>>> import numpy as np
>>> from numpy import linalg as LA
>>> np.set_printoptions(precision=3, suppress=True, linewidth=100)
>>> def tidy(a):
...     return np.round(a, 3) + 0
... 
>>> B = np.array([[0], [1], [2], [7]])
>>> basis = np.array([[3, -5, -4, 0, 4, -4]])
>>> rng = np.random.default_rng(52)
>>> mat = B @ basis + 0.05 * rng.normal(size=(4, 6))
>>> tidy(mat)
array([[ -0.041,   0.012,  -0.003,  -0.005,   0.016,   0.033],
       [  3.009,  -4.991,  -4.057,   0.029,   3.984,  -3.951],
       [  6.066, -10.082,  -7.934,  -0.034,   7.948,  -8.012],
       [ 21.015, -34.95 , -27.859,  -0.073,  27.982, -27.981]])
>>> U, sig, VT = LA.svd(mat)
>>> np.argmax(sig[:-1] / (sig[1:] + 1e-6)) + 1
np.int64(1)
>>> B = U[:, :1] @ np.diag(sig[:1]) @ VT[:1]
>>> tidy(LA.norm(mat - B) / LA.norm(mat))
np.float64(0.002)
>>> LA.matrix_rank(mat, rtol=0.05)
np.int64(1)
>>> tidy(np.abs(mat - B).max())
np.float64(0.074)
>>> X = np.loadtxt("arr.csv", delimiter=",")
>>> tidy(X)
array([[0.5  , 0.   , 0.   , 0.5  , 0.   , 0.   , 0.   ],
       [0.   , 1.   , 0.   , 0.   , 0.   , 0.   , 0.   ],
       [0.   , 0.5  , 0.5  , 0.   , 0.   , 0.   , 0.   ],
       [0.   , 0.   , 0.   , 1.   , 0.   , 0.   , 0.   ],
       [0.167, 0.167, 0.167, 0.   , 0.167, 0.167, 0.167],
       [0.   , 0.   , 0.   , 0.   , 0.5  , 0.5  , 0.   ],
       [0.   , 0.   , 0.   , 0.   , 0.5  , 0.   , 0.5  ]])
>>> x = np.array([4, 5, 3, 0, 6, 6, 0])
>>> y = X @ x
>>> c, lr = np.zeros(7), 1 / LA.norm(X, 2) ** 2
>>> for i in range(300):
...     c -= lr * X.T @ (X @ c - y)
...     if i % 50 == 0: print(i, round(LA.norm(X @ c - y), 3))
... 
0 3.328
50 0.037
100 0.029
150 0.022
200 0.017
250 0.014
>>> tidy(c)
array([3.992, 5.   , 2.994, 0.002, 5.924, 6.072, 0.072])
>>> B = X / np.sqrt((X ** 2).mean(axis=1, keepdims=True))
>>> tidy(LA.norm(B, axis=1))
array([2.646, 2.646, 2.646, 2.646, 2.646, 2.646, 2.646])
>>> tidy(X - X.mean(axis=1, keepdims=True))
array([[ 0.357, -0.143, -0.143,  0.357, -0.143, -0.143, -0.143],
       [-0.143,  0.857, -0.143, -0.143, -0.143, -0.143, -0.143],
       [-0.143,  0.357,  0.357, -0.143, -0.143, -0.143, -0.143],
       [-0.143, -0.143, -0.143,  0.857, -0.143, -0.143, -0.143],
       [ 0.024,  0.024,  0.024, -0.143,  0.024,  0.024,  0.024],
       [-0.143, -0.143, -0.143, -0.143,  0.357,  0.357, -0.143],
       [-0.143, -0.143, -0.143, -0.143,  0.357, -0.143,  0.357]])
>>> z = rng.permutation(7)
>>> z
array([3, 0, 4, 2, 6, 5, 1])
>>> B = X[z][:, z]
>>> tidy(np.diag(B))
array([1.   , 0.5  , 0.167, 0.5  , 0.5  , 0.5  , 1.   ])
>>> tidy(np.sort(np.abs(LA.eigvals(B))))
array([0.108, 0.5  , 0.5  , 0.5  , 0.774, 1.   , 1.   ])
>>> data = np.loadtxt("w.csv", delimiter=",")
>>> tidy(data)
array([[ 3.155,  9.05 , -2.854],
       [ 2.122,  0.83 ,  9.737],
       [ 3.523,  9.265, -1.323],
       [-0.797,  2.402, -9.675],
       [-0.603,  2.833, -9.571],
       [-4.053, -8.681, -2.865],
       [ 3.698,  5.84 ,  7.227],
       [-3.86 , -6.584, -6.462],
       [ 0.091,  4.296, -9.03 ],
       [-3.13 , -3.771, -8.717],
       [-4.006, -8.928, -2.06 ],
       [ 2.145,  7.88 , -5.771],
       [-0.924,  2.113, -9.73 ],
       [-1.491, -6.874,  7.108],
       [-3.757, -9.267,  0.051],
       [-3.14 , -3.804, -8.699],
       [-3.04 , -3.48 , -8.868],
       [ 1.463, -0.844,  9.856],
       [-0.387, -4.884,  8.718],
       [ 3.954,  9.067,  1.47 ],
       [-0.213,  3.67 , -9.3  ],
       [ 3.187,  3.96 ,  8.612],
       [ 0.766,  5.603, -8.247],
       [ 0.537, -2.977,  9.531],
       [ 2.772,  8.679, -4.122],
       [-1.956, -0.394, -9.799],
       [-2.692, -2.421, -9.322]])
>>> # null space of dimension 1
>>> B = data / LA.norm(data, axis=1, keepdims=True)
>>> G = B @ B.T
>>> (G - 2 * np.eye(27)).round(6).argmax(axis=1)
array([24, 17,  0, 12,  3, 10, 21, 15, 20, 15,  5, 24,  3, 18, 10,  9,  9,  1, 23,  2,  8,  6,  8,
       18,  0, 26, 16])
>>> np.argwhere(np.triu(np.abs(G) > 0.95, 1))
array([[ 0,  2],
       [ 0, 14],
       [ 0, 24],
       [ 1, 16],
       [ 1, 17],
       [ 1, 25],
       [ 1, 26],
       [ 2, 14],
       [ 2, 19],
       [ 2, 24],
       [ 3,  4],
       [ 3,  8],
       [ 3, 12],
       [ 3, 17],
       [ 3, 18],
       [ 3, 20],
       [ 3, 23],
       [ 3, 25],
       [ 4,  8],
       [ 4, 12],
       [ 4, 17],
       [ 4, 18],
       [ 4, 20],
       [ 4, 23],
       [ 5, 10],
       [ 5, 14],
       [ 5, 19],
       [ 6,  7],
       [ 6,  9],
       [ 6, 15],
       [ 6, 16],
       [ 6, 21],
       [ 8, 12],
       [ 8, 18],
       [ 8, 20],
       [ 8, 22],
       [ 8, 23],
       [ 9, 15],
       [ 9, 16],
       [ 9, 21],
       [ 9, 26],
       [10, 14],
       [10, 19],
       [11, 13],
       [11, 24],
       [12, 17],
       [12, 20],
       [12, 23],
       [12, 25],
       [13, 18],
       [13, 22],
       [14, 19],
       [15, 16],
       [15, 21],
       [15, 26],
       [16, 21],
       [16, 26],
       [17, 20],
       [17, 23],
       [17, 25],
       [18, 20],
       [18, 22],
       [18, 23],
       [20, 22],
       [20, 23],
       [21, 26],
       [25, 26]])
>>> tidy(LA.norm(B, axis=1))
array([1., 1., 1., 1., 1., 1., 1., 1., 1., 1., 1., 1., 1., 1., 1., 1., 1., 1., 1., 1., 1., 1., 1.,
       1., 1., 1., 1.])
